>>> import numpy as np
>>> np.set_printoptions(precision=2, suppress=True, linewidth=160, sign=" ")
>>> J = np.loadtxt("mat.csv", delimiter=",")
>>> J
array([[ 0.72, -0.7 , -1.18,  2.3 , -0.5 , -0.13,  0.  ,  0.64,  0.08,  0.41, -0.02, -0.66, -0.52],
       [ 0.71, -0.7 , -1.22,  2.3 , -0.48, -0.11,  0.03,  0.62,  0.1 ,  0.39,  0.  , -0.72, -0.52],
       [-0.65,  0.69,  1.19, -2.29,  0.47,  0.09,  0.04, -0.57, -0.12, -0.4 , -0.01,  0.74,  0.53],
       [ 1.41, -1.38, -2.36,  4.55, -0.96, -0.19, -0.02,  1.19,  0.24,  0.79, -0.03, -1.4 , -1.02],
       [ 1.41, -1.43, -2.44,  4.6 , -1.02, -0.19,  0.01,  1.19,  0.19,  0.77,  0.01, -1.39, -1.01],
       [ 1.36, -1.4 , -2.39,  4.61, -0.98, -0.2 ,  0.02,  1.18,  0.21,  0.79, -0.01, -1.43, -0.99],
       [-1.4 ,  1.4 ,  2.38, -4.59,  1.  ,  0.24, -0.01, -1.21, -0.21, -0.79, -0.02,  1.42,  1.01],
       [ 0.03, -0.01,  0.01,  0.04,  0.  ,  0.05,  0.  , -0.02,  0.01,  0.  , -0.01,  0.01,  0.  ],
       [-0.71,  0.68,  1.18, -2.31,  0.52,  0.11, -0.03, -0.58, -0.12, -0.41,  0.  ,  0.7 ,  0.52],
       [ 1.39, -1.4 , -2.38,  4.61, -1.01, -0.23,  0.  ,  1.22,  0.18,  0.83, -0.02, -1.41, -1.  ],
       [ 1.41, -1.37, -2.4 ,  4.6 , -1.02, -0.2 , -0.01,  1.22,  0.19,  0.79, -0.01, -1.41, -1.03],
       [ 0.69, -0.7 , -1.21,  2.33, -0.51, -0.1 ,  0.05,  0.59,  0.12,  0.37,  0.02, -0.69, -0.48],
       [-1.39,  1.4 ,  2.4 , -4.58,  0.99,  0.16,  0.02, -1.22, -0.24, -0.83,  0.  ,  1.4 ,  1.01],
       [-0.72,  0.71,  1.25, -2.29,  0.48,  0.12, -0.01, -0.62, -0.1 , -0.41,  0.03,  0.69,  0.5 ],
       [ 0.7 , -0.72, -1.18,  2.33, -0.48, -0.15, -0.01,  0.61,  0.05,  0.4 ,  0.03, -0.7 , -0.47],
       [ 1.4 , -1.39, -2.41,  4.62, -1.  , -0.19, -0.04,  1.19,  0.22,  0.79,  0.02, -1.36, -0.98],
       [ 0.01, -0.04,  0.02,  0.03,  0.  ,  0.02, -0.02,  0.  ,  0.  ,  0.  ,  0.  ,  0.01,  0.03],
       [ 1.41, -1.37, -2.39,  4.59, -1.01, -0.2 , -0.03,  1.19,  0.23,  0.8 ,  0.01, -1.41, -1.  ],
       [ 0.01, -0.01,  0.02,  0.02,  0.02, -0.01,  0.  ,  0.03,  0.01,  0.01,  0.  ,  0.02,  0.  ],
       [-0.68,  0.7 ,  1.21, -2.29,  0.52,  0.07,  0.02, -0.62, -0.1 , -0.4 , -0.02,  0.69,  0.5 ],
       [ 0.68, -0.71, -1.21,  2.31, -0.49, -0.11,  0.02,  0.59,  0.13,  0.38, -0.03, -0.7 , -0.53],
       [-1.37,  1.43,  2.37, -4.56,  0.99,  0.22,  0.01, -1.21, -0.2 , -0.81, -0.01,  1.39,  1.02]])
>>> vec = np.array([-4, 2, -3, -4, 5, 5, 1, -1, 4, 4, 2, -2, 5])
>>> J @ np.ones(13)
array([ 0.44,  0.4 , -0.29,  0.82,  0.7 ,  0.77, -0.78,  0.11, -0.45,  0.78,  0.76,  0.48, -0.88, -0.37,  0.41,  0.87,  0.06,  0.82,  0.12, -0.4 ,  0.33,
       -0.73])
>>> vec = np.array([0, -1, -1, -2, -2, 1, -1, -1, 1, -1, 0, 0, 1])
>>> target = J @ vec
>>> np.round(np.linalg.solve(J.T @ J, J.T @ target), 2) + 0
array([ 0., -1., -1., -2., -2.,  1., -1., -1.,  1., -1.,  0.,  0.,  1.])
>>> try:
...     np.linalg.solve(J, target)
... except np.linalg.LinAlgError as e:
...     print(e)
... 
Last 2 dimensions of the array must be square
>>> rng = np.random.default_rng(26)
>>> target = target + 0.02 * rng.normal(size=22)
>>> target
array([-3.38, -3.35,  3.21, -6.34, -6.24, -6.45,  6.45, -0.01,  3.28, -6.5 , -6.43, -3.19,  6.37,  3.23, -3.39, -6.33,  0.02, -6.36, -0.17,  3.1 , -3.24,
        6.4 ])
>>> b, *_ = np.linalg.lstsq(J, target)
>>> print(b.round())
[ 0. -1. -1. -2. -3.  1. -1. -1.  1. -1. -1. -0.  1.]
>>> [round(float(np.linalg.norm(np.linalg.solve(J.T @ J + lam * np.eye(13), J.T @ target))), 2) for lam in (0, 1, 10, 100)]
[5.13, 1.05, 1.03, 0.86]
>>> round(float(np.linalg.norm(target - J @ b)), 2)
0.09
>>> M2 = np.c_[J[:, :7] @ np.array([[2, 5, 2, 0, 0, 4, 1],
...     [2, 4, 1, 4, 1, 4, 1],
...     [5, 0, 5, 2, 1, 2, 1],
...     [1, 4, 3, 0, 1, 3, 2],
...     [4, 2, 2, 1, 0, 0, 4],
...     [4, 0, 2, 0, 1, 5, 0],
...     [1, 1, 4, 3, 4, 5, 3]]), np.array([0, 1, 1, 2, 0, 0, 1, 0, 0, 1, 0, 2, 1, 0, 0, 0, 0, 1, 2, 0, 0, 2])]
>>> M2
array([[ -6.08,   9.  ,   0.48,  -5.66,   0.29,   3.97,   1.44,   0.  ],
       [ -6.11,   9.02,   0.46,  -5.63,   0.39,   4.1 ,   1.56,   1.  ],
       [  6.02,  -8.67,  -0.25,   5.73,  -0.16,  -3.68,  -1.35,   1.  ],
       [-11.81,  17.79,   0.91, -11.26,   0.54,   8.  ,   2.87,   2.  ],
       [-12.47,  17.7 ,   0.61, -11.59,   0.58,   7.94,   2.69,   0.  ],
       [-12.12,  17.7 ,   0.92, -11.3 ,   0.7 ,   7.99,   2.93,   0.  ],
       [ 12.26, -17.77,  -0.83,  11.33,  -0.61,  -7.86,  -2.83,   1.  ],
       [  0.33,   0.27,   0.32,  -0.02,   0.09,   0.47,   0.11,   0.  ],
       [  6.02,  -9.06,  -0.63,   5.51,  -0.46,  -4.29,  -1.48,   0.  ],
       [-12.27,  17.77,   0.83, -11.37,   0.6 ,   7.88,   2.79,   1.  ],
       [-12.21,  17.92,   0.77, -11.33,   0.59,   8.11,   2.73,   0.  ],
       [ -6.13,   9.  ,   0.6 ,  -5.58,   0.52,   4.28,   1.55,   2.  ],
       [ 12.06, -17.67,  -0.74,  11.45,  -0.54,  -8.  ,  -2.73,   1.  ],
       [  6.33,  -8.97,  -0.19,   5.79,  -0.25,  -3.86,  -1.45,   0.  ],
       [ -6.14,   8.97,   0.47,  -5.75,   0.24,   3.75,   1.51,   0.  ],
       [-12.21,  17.88,   0.68, -11.5 ,   0.47,   7.93,   2.72,   0.  ],
       [  0.13,  -0.01,   0.13,  -0.18,  -0.05,   0.01,  -0.01,   0.  ],
       [-12.15,  17.88,   0.73, -11.36,   0.51,   8.  ,   2.7 ,   1.  ],
       [  0.16,   0.13,   0.19,   0.02,   0.02,   0.05,   0.14,   2.  ],
       [  6.18,  -8.7 ,  -0.22,   5.8 ,  -0.23,  -3.92,  -1.21,   0.  ],
       [ -6.18,   8.84,   0.41,  -5.69,   0.36,   3.94,   1.48,   0.  ],
       [ 12.26, -17.38,  -0.68,  11.48,  -0.5 ,  -7.55,  -2.7 ,   2.  ]])
>>> np.round(np.linalg.lstsq(J, M2[:, 0])[0], 2) + 0
array([ 2.,  2.,  5.,  1.,  4.,  4.,  1.,  0.,  0.,  0.,  0.,  0.,  0.])
>>> np.linalg.matrix_rank(M2)
np.int64(8)
>>> q, vecs = np.linalg.qr(J[:, :5])[0], np.linalg.qr(J[:, 5:])[0]
>>> sig = np.linalg.svd(q.T @ vecs, compute_uv=False)
>>> print(np.degrees(np.arccos(sig.clip(0, 1))))
[  0.71  52.69  54.3   66.14  79.27]
>>> sig
array([ 1.  ,  0.61,  0.58,  0.4 ,  0.19])
>>> (sig > 0.9).sum()
np.int64(1)
>>> round(float(np.linalg.norm(q @ q.T - vecs @ vecs.T, 2)), 2)
1.0
>>> W0 = np.load("run0.npy")
>>> W0
array([[-5,  0,  0, -4,  0,  0,  1,  3,  2],
       [ 0,  2, -7,  0, -7, -2,  0,  0,  0],
       [ 0, -1,  9,  0,  3, -5,  0,  0,  0],
       [ 3,  0,  0,  6,  0,  0,  1,  0, -9],
       [ 0,  6,  9,  0,  6,  7,  0,  0,  0],
       [ 0,  6, -7,  0, -6, -3,  0,  0,  0],
       [ 2,  0,  0,  9,  0,  0,  1, -1, -7],
       [ 7,  0,  0, -3,  0,  0, -7,  4, -7],
       [-2,  0,  0,  8,  0,  0,  7, -4,  5]])
>>> # splits into 2 blocks
>>> np.unravel_index(np.abs(W0).argmax(), W0.shape)
(np.int64(2), np.int64(2))
>>> np.count_nonzero(W0)
np.int64(40)
>>> np.linalg.svd(W0, compute_uv=False)
array([ 19.96,  18.09,  16.91,  10.08,   7.17,   5.44,   1.77,   1.53,   1.47])
>>> np.zeros(9, 9)
Traceback (most recent call last):
  File "<python-input-33>", line 1, in <module>
    np.zeros(9, 9)
    ~~~~~~~~^^^^^^
TypeError: Cannot interpret '9' as a data type
>>> np.linalg.matrix_rank(W0)
np.int64(9)
>>> W0[9]
Traceback (most recent call last):
  File "<python-input-35>", line 1, in <module>
    W0[9]
    ~~^^^
IndexError: index 9 is out of bounds for axis 0 with size 9
>>> np.diff(W0, axis=0)
array([[  5,   2,  -7,   4,  -7,  -2,  -1,  -3,  -2],
       [  0,  -3,  16,   0,  10,  -3,   0,   0,   0],
       [  3,   1,  -9,   6,  -3,   5,   1,   0,  -9],
       [ -3,   6,   9,  -6,   6,   7,  -1,   0,   9],
       [  0,   0, -16,   0, -12, -10,   0,   0,   0],
       [  2,  -6,   7,   9,   6,   3,   1,  -1,  -7],
       [  5,   0,   0, -12,   0,   0,  -8,   5,   0],
       [ -9,   0,   0,  11,   0,   0,  14,  -8,  12]])
>>> W0.mean(axis=0)
array([ 0.56,  1.44,  0.44,  1.78, -0.44, -0.33,  0.33,  0.22, -1.78])
>>> W0.sum(axis=0)
array([  5,  13,   4,  16,  -4,  -3,   3,   2, -16])
>>> W0 - W0[0]
array([[  0,   0,   0,   0,   0,   0,   0,   0,   0],
       [  5,   2,  -7,   4,  -7,  -2,  -1,  -3,  -2],
       [  5,  -1,   9,   4,   3,  -5,  -1,  -3,  -2],
       [  8,   0,   0,  10,   0,   0,   0,  -3, -11],
       [  5,   6,   9,   4,   6,   7,  -1,  -3,  -2],
       [  5,   6,  -7,   4,  -6,  -3,  -1,  -3,  -2],
       [  7,   0,   0,  13,   0,   0,   0,  -4,  -9],
       [ 12,   0,   0,   1,   0,   0,  -8,   1,  -9],
       [  3,   0,   0,  12,   0,   0,   6,  -7,   3]])
>>> W0.shape
(9, 9)
